In [1]: import numpy as np

In [2]: import numpy.linalg as la

In [3]: np.set_printoptions(precision=1, suppress=True, linewidth=140)

In [4]: r0 = np.array([0, 0, 1]) + 0.5

In [5]: mat = np.eye(3) - 2 * np.outer(r0, r0) / (r0 @ r0)

In [6]: mat
Out[6]: 
array([[ 0.8, -0.2, -0.5],
       [-0.2,  0.8, -0.5],
       [-0.5, -0.5, -0.6]])

In [7]: # symmetric

In [8]: evals, V = la.eig(mat)

In [9]: np.sort(la.eigvals(mat @ mat))
Out[9]: array([1., 1., 1.])

In [10]: evals
Out[10]: array([ 1., -1.,  1.])

In [11]: evals, V = la.eigh(mat)

In [12]: x0 = np.array([2, 2, 3])

In [13]: np.round(x0 @ mat @ x0, 1)
Out[13]: np.float64(-13.7)

In [14]: V * np.maximum(evals, 0) @ V.T
Out[14]: 
array([[ 0.9, -0.1, -0.3],
       [-0.1,  0.9, -0.3],
       [-0.3, -0.3,  0.2]])

In [15]: np.round(V * np.abs(evals) @ V.T, 1) + 0
Out[15]: 
array([[1., 0., 0.],
       [0., 1., 0.],
       [0., 0., 1.]])

In [16]: round(x0 @ mat @ x0 / (x0 @ x0), 1), np.round(evals[0], 1), evals[-1]
Out[16]: (np.float64(-0.8), np.float64(-1.0), np.float64(1.0))

In [17]: x0 = np.array([3, 5, 4])

In [18]: [p for p in range(1, 25) if np.allclose(la.matrix_power(mat, p), np.eye(3))]
Out[18]: [2, 4, 6, 8, 10, 12, 14, 16, 18, 20, 22, 24]

In [19]: np.round(la.norm(x0), 1), round(la.norm(mat @ x0), 1)
Out[19]: (np.float64(7.1), np.float64(7.1))

In [20]: 3 - la.matrix_rank(mat - np.eye(3), tol=1e-8)
Out[20]: np.int64(2)

In [21]: np.abs(la.eigvals(mat))
Out[21]: array([1., 1., 1.])

In [22]: q = mat.astype(float).copy()

In [23]: for j in range(3):
    ...:     q[:, j] -= q[:, :j] @ (q[:, :j].T @ q[:, j])
    ...:     q[:, j] /= la.norm(q[:, j])
    ...: 

In [24]: q
Out[24]: 
array([[ 0.8, -0.2, -0.5],
       [-0.2,  0.8, -0.5],
       [-0.5, -0.5, -0.6]])

In [25]: np.round(la.eigvals(mat).sum().real, 1)
Out[25]: np.float64(1.0)

In [26]: np.round(la.det(mat[::-1]), 1)
Out[26]: np.float64(1.0)

In [27]: np.round(la.det(mat.T), 1)
Out[27]: np.float64(-1.0)

In [28]: X = np.load("case17.npy")

In [29]: X
Out[29]: 
array([[-0.1, -0.1, -4. ],
       [-0.1, -0.1, -4.1],
       [-0.1,  0.1, -3.9],
       [-0.1,  0. , -4.3],
       [ 0. ,  0.1, -4.2],
       [-0.1,  0. , -3.8],
       [-0.3, -0.2, -4.1],
       [ 0.1,  0.1, -4. ],
       [ 0.3,  0. , -4.1],
       [-5. , -1.8,  0.1],
       [-4.8, -2.1, -0.1],
       [-5.2, -2.1,  0. ],
       [-5.1, -2. ,  0.1],
       [-5. , -2. ,  0.2],
       [-5.1, -1.9,  0. ],
       [-4.8, -2.1,  0. ],
       [-4.9, -2. ,  0.1],
       [-4.9, -2. ,  0.1]])

In [30]: out = np.c_[X[:, :1] @ np.array([[-3]]), np.array([4, 1, 5, 0, 3, 0, 2, 3, 3, 1, 5, 2, 4, 1, 5, 2, 2, 2])]

In [31]: out
Out[31]: 
array([[ 0.3,  4. ],
       [ 0.3,  1. ],
       [ 0.3,  5. ],
       [ 0.3,  0. ],
       [ 0. ,  3. ],
       [ 0.3,  0. ],
       [ 0.9,  2. ],
       [-0.3,  3. ],
       [-0.9,  3. ],
       [15. ,  1. ],
       [14.4,  5. ],
       [15.6,  2. ],
       [15.3,  4. ],
       [15. ,  1. ],
       [15.3,  5. ],
       [14.4,  2. ],
       [14.7,  2. ],
       [14.7,  2. ]])

In [32]: la.matrix_rank(out)
Out[32]: np.int64(2)

In [33]: la.matrix_rank(np.c_[X, out])
Out[33]: np.int64(4)

In [34]: la.norm(la.qr(X)[0].T @ out, axis=0) ** 2 / ((out ** 2).sum(axis=0) + 1e-12)
Out[34]: array([1. , 0.7])

In [35]: np.round(la.norm(out - X @ la.lstsq(X, out)[0], axis=0), 1) + 0
Out[35]: array([0. , 6.7])

In [36]: np.round(la.lstsq(X, out[:, 0])[0], 1) + 0
Out[36]: array([-3.,  0.,  0.])

In [37]: Xs = X - X.mean(axis=0)

In [38]: V = la.svd(Xs)[2][:2]

In [39]: out = Xs - Xs @ V.T @ V

In [40]: la.norm(out, axis=1).round(6).argmax()
Out[40]: np.int64(9)

In [41]: np.round(np.cov(Xs @ V.T, rowvar=False), 1) + 0
Out[41]: 
array([[12.,  0.],
       [ 0.,  0.]])

In [42]: rng = np.random.default_rng(679)

In [43]: z = rng.permutation(3)

In [44]: out = X[:, z] * rng.choice([-1, 1], 3)

In [45]: out
Out[45]: 
array([[ 4. ,  0.1,  0.1],
       [ 4.1,  0.1,  0.1],
       [ 3.9,  0.1, -0.1],
       [ 4.3,  0.1, -0. ],
       [ 4.2, -0. , -0.1],
       [ 3.8,  0.1, -0. ],
       [ 4.1,  0.3,  0.2],
       [ 4. , -0.1, -0.1],
       [ 4.1, -0.3, -0. ],
       [-0.1,  5. ,  1.8],
       [ 0.1,  4.8,  2.1],
       [-0. ,  5.2,  2.1],
       [-0.1,  5.1,  2. ],
       [-0.2,  5. ,  2. ],
       [-0. ,  5.1,  1.9],
       [-0. ,  4.8,  2.1],
       [-0.1,  4.9,  2. ],
       [-0.1,  4.9,  2. ]])

In [46]: left, _, vt = la.svd(X.T @ out)

In [47]: np.round(left @ vt, 1) + 0
Out[47]: 
array([[ 0., -1.,  0.],
       [ 0.,  0., -1.],
       [-1.,  0.,  0.]])

In [48]: z
Out[48]: array([2, 0, 1])

In [49]: np.round(la.lstsq(X, out)[0], 1) + 0
Out[49]: 
array([[ 0., -1.,  0.],
       [ 0.,  0., -1.],
       [-1.,  0.,  0.]])
